$ python3 -q
>>> import numpy as np
>>> np.set_printoptions(precision=2, suppress=True, linewidth=200)
>>> cent = np.array([[0, 2, 1, 2, 0, 1],
...     [0, 1, 0, 0, 1, 2],
...     [2, 1, 0, 0, 0, 2],
...     [0, 2, 2, 1, 1, 2],
...     [0, 0, 0, 1, 0, 0],
...     [1, 2, 0, 0, 0, 2]])
>>> rng = np.random.default_rng(545985)
>>> mat = (rng.random((26, 6)) < 0.25) @ cent
>>> print(mat)
[[0 0 0 0 0 0]
 [1 2 0 1 0 2]
 [2 1 0 0 0 2]
 [1 2 0 0 0 2]
 [2 1 0 0 0 2]
 [0 0 0 1 0 0]
 [0 3 1 2 1 3]
 [0 0 0 1 0 0]
 [1 2 0 0 0 2]
 [1 2 0 0 0 2]
 [0 0 0 0 0 0]
 [1 5 1 2 1 5]
 [0 0 0 0 0 0]
 [0 0 0 1 0 0]
 [0 0 0 0 0 0]
 [0 0 0 0 0 0]
 [1 3 0 0 1 4]
 [0 2 1 2 0 1]
 [0 2 1 2 0 1]
 [1 2 0 0 0 2]
 [3 6 2 1 2 8]
 [0 2 2 2 1 2]
 [2 2 0 0 1 4]
 [1 3 0 0 1 4]
 [2 4 1 2 1 5]
 [1 2 0 0 0 2]]
>>> z = mat[:, 0] > np.median(mat[:, 0])
>>> r0 = mat[z].mean(axis=0) - mat[~z].mean(axis=0)
>>> print(r0)
[ 1.77  1.28  0.31 -0.07  0.56  2.68]
>>> print(np.round((((mat - mat.mean(axis=0)) @ r0 > 0) == z).mean(), 2))
0.62
>>> other = np.array([[3, 0], [0, 3], [3, 3], [0, 3], [0, 3], [0, 2]])
>>> print(mat @ other)
[[ 0  0]
 [ 3 13]
 [ 6  7]
 [ 3 10]
 [ 6  7]
 [ 0  3]
 [ 3 27]
 [ 0  3]
 [ 3 10]
 [ 3 10]
 [ 0  0]
 [ 6 37]
 [ 0  0]
 [ 0  3]
 [ 0  0]
 [ 0  0]
 [ 3 20]
 [ 3 17]
 [ 3 17]
 [ 3 10]
 [15 49]
 [ 6 25]
 [ 6 17]
 [ 3 20]
 [ 9 34]
 [ 3 10]]
>>> print(np.einsum("ij,ij->i", mat, mat))
[  0  10   9   9   9   1  24   1   9   9   0  57   0   1   0   0  27  10  10   9 118  17  25  27  51   9]
>>> print(np.einsum("ik,kj->ji", mat, other))
[[ 0  3  6  3  6  0  3  0  3  3  0  6  0  0  0  0  3  3  3  3 15  6  6  3  9  3]
 [ 0 13  7 10  7  3 27  3 10 10  0 37  0  3  0  0 20 17 17 10 49 25 17 20 34 10]]
>>> print(other.T @ mat.T)
[[ 0  3  6  3  6  0  3  0  3  3  0  6  0  0  0  0  3  3  3  3 15  6  6  3  9  3]
 [ 0 13  7 10  7  3 27  3 10 10  0 37  0  3  0  0 20 17 17 10 49 25 17 20 34 10]]
>>> r = np.linalg.matrix_rank(mat)
>>> print(r)
5
>>> ns = np.linalg.svd(mat)[2][r:].T
>>> print(np.linalg.matrix_rank(mat.T @ mat), np.linalg.matrix_rank(mat @ mat.T))
5 5
>>> print([int(np.linalg.matrix_rank(mat[:i])) for i in range(1, len(mat) + 1)])
[0, 1, 2, 3, 3, 3, 4, 4, 4, 4, 4, 4, 4, 4, 4, 4, 5, 5, 5, 5, 5, 5, 5, 5, 5, 5]
>>> print(np.allclose(mat @ ns, 0))
True
>>> print(np.allclose(mat[:-1].T @ np.linalg.lstsq(mat[:-1].T, mat[-1])[0], mat[-1]))
True
>>> print(np.linalg.lstsq(mat[:-1].T, mat[-1])[2])
5
>>> cent = mat[[18, 3]].astype(float)
>>> for _ in range(7):
...     z = np.linalg.norm(mat[:, None] - cent, axis=-1).argmin(axis=1)
...     cent = np.array([mat[z == j].mean(axis=0) for j in range(2)])
... 
>>> print(z)
[0 1 1 1 1 0 1 0 1 1 0 1 0 0 0 0 1 0 0 1 1 1 1 1 1 1]
>>> print(cent[1] - cent[0])
[ 1.25  2.23  0.24 -0.07  0.56  2.99]
>>> print(cent)
[[0.   0.4  0.2  0.7  0.   0.2 ]
 [1.25 2.62 0.44 0.62 0.56 3.19]]
>>> print(np.bincount(z))
[10 16]
>>> print(np.abs(cent[1] - cent[0]).argmax())
5
>>> K = np.array([[0.0, 0.0, 1.0], [0.0, 0.0, 2.0], [1.0, 2.0, 0.0]])
>>> U, sv, vt = np.linalg.svd(K)
>>> evecs = vt[:(sv > 1e-8).sum()]
>>> vec = K[1] + -3 * K[2] + rng.integers(2) * np.eye(3)[0]
>>> print(vec)
[-2. -6.  2.]
>>> print(np.allclose(evecs.T @ evecs @ vec, vec))
False
>>> print(np.diag(evecs.T @ evecs))
[0.2 0.8 1. ]
>>> print(evecs.T @ evecs)
[[0.2 0.4 0. ]
 [0.4 0.8 0. ]
 [0.  0.  1. ]]
